$ python3 -q
>>> import numpy as np
>>> import numpy.linalg as la
>>> np.set_printoptions(precision=2, suppress=True, linewidth=160)
>>> def tidy(a):
...     return np.round(a, 2) + 0
... 
>>> f = np.array([1, 2, -3])
>>> arr = -2 * np.eye(3) + np.outer(f, f)
>>> arr
array([[-1.,  2., -3.],
       [ 2.,  2., -6.],
       [-3., -6.,  7.]])
>>> U, sv, Vh = la.svd(arr, full_matrices=False)
>>> print(np.allclose(U * sv @ Vh, arr))
True
>>> tidy(Vh @ Vh.T)
array([[1., 0., 0.],
       [0., 1., 0.],
       [0., 0., 1.]])
>>> (sv > 1e-8).sum()
np.int64(3)
>>> np.abs(U[:, 0]).round(6).argmax()
np.int64(2)
>>> tidy(sv)
array([12.,  2.,  2.])
>>> print(tidy(np.cumsum(sv ** 2) / np.sum(sv ** 2)))
[0.95 0.97 1.  ]
>>> U.shape, sv.shape, Vh.shape
((3, 3), (3,), (3, 3))
>>> tidy(sv / sv[0])
array([1.  , 0.17, 0.17])
>>> Q = arr.astype(float).copy()
>>> for j in range(3):
...     Q[:, j] -= Q[:, :j] @ (Q[:, :j].T @ Q[:, j])
...     Q[:, j] /= la.norm(Q[:, j])
... 
>>> print(tidy(Q))
[[-0.27  0.87 -0.41]
 [ 0.53 -0.22 -0.82]
 [-0.8  -0.44 -0.41]]
>>> tidy(Q.T @ arr)
array([[ 3.74,  5.35, -8.02],
       [ 0.  ,  3.93, -4.36],
       [ 0.  ,  0.  ,  3.27]])
>>> feats = np.load("case3.npy")
>>> tidy(feats)
array([[  9.91,  10.48,  13.86],
       [ 19.17,  -5.26,  -2.18],
       [ -2.  , -12.95, -15.11],
       [ 19.76,  -3.07,   0.42],
       [ 13.31,   8.49,  12.27],
       [-19.75,   0.72,  -3.08],
       [ -6.1 , -11.98, -14.81],
       [ 19.52,  -4.26,  -0.98],
       [  5.63,  12.12,  14.88],
       [-18.03,  -3.73,  -7.8 ],
       [ -2.57, -12.85, -15.11],
       [ 18.88,  -5.89,  -2.96]])
>>> C2 = np.cov(feats, rowvar=False)
>>> tidy(la.eigvalsh(C2)[::-1])
array([267.56, 134.32,   0.  ])
>>> tidy(np.corrcoef(feats.T))
array([[1.  , 0.18, 0.43],
       [0.18, 1.  , 0.97],
       [0.43, 0.97, 1.  ]])
>>> tidy(np.polyfit(feats[:, 2], feats[:, 1], 1))
array([ 0.78, -1.01])
>>> tidy(C2)
array([[207.99,  22.72,  66.89],
       [ 22.72,  76.67,  91.57],
       [ 66.89,  91.57, 117.22]])
>>> tidy(la.norm(feats, 2) / la.norm(feats))
np.float64(0.79)
>>> la.cond(feats) > 100
np.True_
>>> np.argsort(-la.norm(feats, axis=0).round(6), kind="stable")[:3]
array([0, 2, 1])
>>> ang = np.radians(30)
>>> Rm = np.eye(3)
>>> Rm[1, 1] = Rm[2, 2] = np.cos(ang)
>>> Rm[1, 2], Rm[2, 1] = -np.sin(ang), np.sin(ang)
>>> tidy(Rm)
array([[ 1.  ,  0.  ,  0.  ],
       [ 0.  ,  0.87, -0.5 ],
       [ 0.  ,  0.5 ,  0.87]])
>>> A2 = feats @ Rm.T
>>> tidy(la.svd(feats, compute_uv=False)), tidy(la.svd(A2, compute_uv=False))
(array([54.74, 42.47,  0.  ]), array([54.74, 42.47,  0.  ]))
>>> np.allclose(feats @ feats.T, A2 @ A2.T)
True
>>> tidy(la.det(Rm)), tidy(np.trace(Rm))
(np.float64(1.0), np.float64(2.73))
>>> print(np.allclose(la.norm(feats, axis=1), la.norm(A2, axis=1)))
True
>>> print(tidy(np.abs(A2 - feats).max(axis=0)))
[0.   9.29 4.45]
>>> M = np.load("w.npy")
>>> M
array([[ 0, -2,  1,  0],
       [ 0,  0,  1,  1],
       [ 0,  0,  0,  0],
       [ 0,  0,  0,  0]])
>>> print(tidy(la.det(M.T)))
0.0
>>> tidy(la.eigvals(M))
array([0., 0., 0., 0.])
>>> np.kron(np.eye(2, dtype=int), M)
array([[ 0, -2,  1,  0,  0,  0,  0,  0],
       [ 0,  0,  1,  1,  0,  0,  0,  0],
       [ 0,  0,  0,  0,  0,  0,  0,  0],
       [ 0,  0,  0,  0,  0,  0,  0,  0],
       [ 0,  0,  0,  0,  0, -2,  1,  0],
       [ 0,  0,  0,  0,  0,  0,  1,  1],
       [ 0,  0,  0,  0,  0,  0,  0,  0],
       [ 0,  0,  0,  0,  0,  0,  0,  0]])
>>> blk = np.stack([M, -3 * M, M[::-1]])
>>> blk.sum(axis=0)
array([[ 0,  4, -2,  0],
       [ 0,  0, -2, -2],
       [ 0,  0,  1,  1],
       [ 0, -2,  1,  0]])
>>> tidy(la.det(blk))
array([0., 0., 0.])
>>> np.einsum("bij,cij->bc", blk, blk)
array([[  7, -21,   0],
       [-21,  63,   0],
       [  0,   0,   7]])
>>> la.matrix_rank(blk)
array([2, 2, 2])
>>> (blk @ M.T).shape
(3, 4, 4)
>>> rank = la.matrix_rank(M)
>>> rank
np.int64(2)
>>> null = la.svd(M)[2][rank:].T
>>> [int(la.matrix_rank(M[:i])) for i in range(1, len(M) + 1)]
[1, 2, 2, 2]
>>> print(tidy(null @ null.T))
[[ 1.    0.    0.    0.  ]
 [ 0.    0.11  0.22 -0.22]
 [ 0.    0.22  0.44 -0.44]
 [ 0.   -0.22 -0.44  0.44]]
>>> M @ null
array([[0., 0.],
       [0., 0.],
       [0., 0.],
       [0., 0.]])
>>> print(la.matrix_rank(M.T @ M), la.matrix_rank(M @ M.T))
2 2
>>> [int(la.matrix_rank(np.delete(M, i, axis=0))) for i in range(4)]
[1, 1, 2, 2]
>>> [int(la.matrix_rank(M[:, :j + 1])) for j in range(4)]
[0, 1, 2, 2]
>>> rng = np.random.default_rng(5337)
>>> lab = rng.permutation(4)
>>> print(lab)
[3 2 0 1]
>>> A2 = M[lab][:, lab]
>>> np.allclose(A2, M)
False
>>> np.diag(A2)
array([0, 0, 0, 0])
>>> A = np.load("arr.npy")
>>> A
array([[ 1.,  7., -9.],
       [ 0.,  1.,  2.],
       [ 0.,  2., -2.]])
>>> tidy(la.eigvals(A).sum().real)
np.float64(0.0)
>>> tidy(la.det(A[::-1]))
np.float64(6.0)
>>> f = np.array([5, -1, -1])
>>> A2 = A + np.outer(f, np.eye(3)[2])
>>> la.matrix_rank(la.inv(A2) - la.inv(A), tol=1e-8)
np.int64(1)
>>> A2
array([[ 1.,  7., -4.],
       [ 0.,  1.,  1.],
       [ 0.,  2., -3.]])
>>> la.matrix_rank(A2 - A)
np.int64(1)
>>> A2 = A[0, 0] * A[1:] - np.outer(A[1:, 0], A[0])
>>> A2
array([[ 0.,  1.,  2.],
       [ 0.,  2., -2.]])
>>> print(np.flatnonzero(~A2.round(6).any(axis=1)))
[]
>>> print(la.matrix_rank(A2), la.matrix_rank(A))
2 3
>>> lab = rng.permutation(3)
>>> lab
array([1, 0, 2])
>>> A2 = A[lab][:, lab]
>>> np.diag(A2)
array([ 1.,  1., -2.])
>>> K = np.load("m.npy")
>>> K
array([[-3.3 ,  0.61,  1.99],
       [ 0.61, -4.72,  0.3 ],
       [ 1.99,  0.3 ,  0.02]])
>>> tidy(la.eigvalsh(K).min())
np.float64(-5.0)
>>> A2 = np.array([[-4, -7, 7], [-5, -4, 0], [-4, 4, 9]])
>>> print(np.vstack([K, A2.T]).shape)
(6, 3)
>>> tidy(K @ A2)
array([[  2.19,  28.62,  -5.19],
       [ 19.96,  15.81,   6.97],
       [ -9.54, -15.05,  14.11]])
>>> tidy(np.einsum("ij,ij->i", K, K))
array([15.22, 22.74,  4.05])
>>> print(tidy(np.einsum("ik,kj->ij", K, A2)))
[[  2.19  28.62  -5.19]
 [ 19.96  15.81   6.97]
 [ -9.54 -15.05  14.11]]
>>> X = np.load("x.npy")
>>> X
array([[ 6,  4,  2,  9,  6,  3],
       [ 4, -6,  4,  6, -9,  6],
       [ 0,  0, -4,  0,  0, -6],
       [ 9,  6,  3,  3,  2,  1],
       [ 6, -9,  6,  2, -3,  2],
       [ 0,  0, -6,  0,  0, -2]])
>>> A2 = la.inv(X)
>>> print((np.abs(A2) > 1e-9).astype(int))
[[1 1 1 1 1 1]
 [1 1 1 1 1 1]
 [0 0 1 0 0 1]
 [1 1 1 1 1 1]
 [1 1 1 1 1 1]
 [0 0 1 0 0 1]]
>>> print(np.allclose(A2, X.T))
False
>>> tidy(X @ A2)
array([[1., 0., 0., 0., 0., 0.],
       [0., 1., 0., 0., 0., 0.],
       [0., 0., 1., 0., 0., 0.],
       [0., 0., 0., 1., 0., 0.],
       [0., 0., 0., 0., 1., 0.],
       [0., 0., 0., 0., 0., 1.]])
>>> print(tidy(la.det(X) * A2))
[[  7644.   5096.   8918. -22932. -15288. -26754.]
 [  5096.  -7644.  -5096. -15288.  22932.  15288.]
 [     0.      0. -16562.      0.      0.  49686.]
 [-22932. -15288. -26754.  15288.  10192.  17836.]
 [-15288.  22932.  15288.  10192. -15288. -10192.]
 [     0.      0.  49686.      0.      0. -33124.]]
>>> print(tidy(A2))
[[-0.03 -0.02 -0.04  0.1   0.07  0.12]
 [-0.02  0.03  0.02  0.07 -0.1  -0.07]
 [ 0.    0.    0.07  0.    0.   -0.21]
 [ 0.1   0.07  0.12 -0.07 -0.04 -0.08]
 [ 0.07 -0.1  -0.07 -0.04  0.07  0.04]
 [ 0.    0.   -0.21  0.    0.    0.14]]
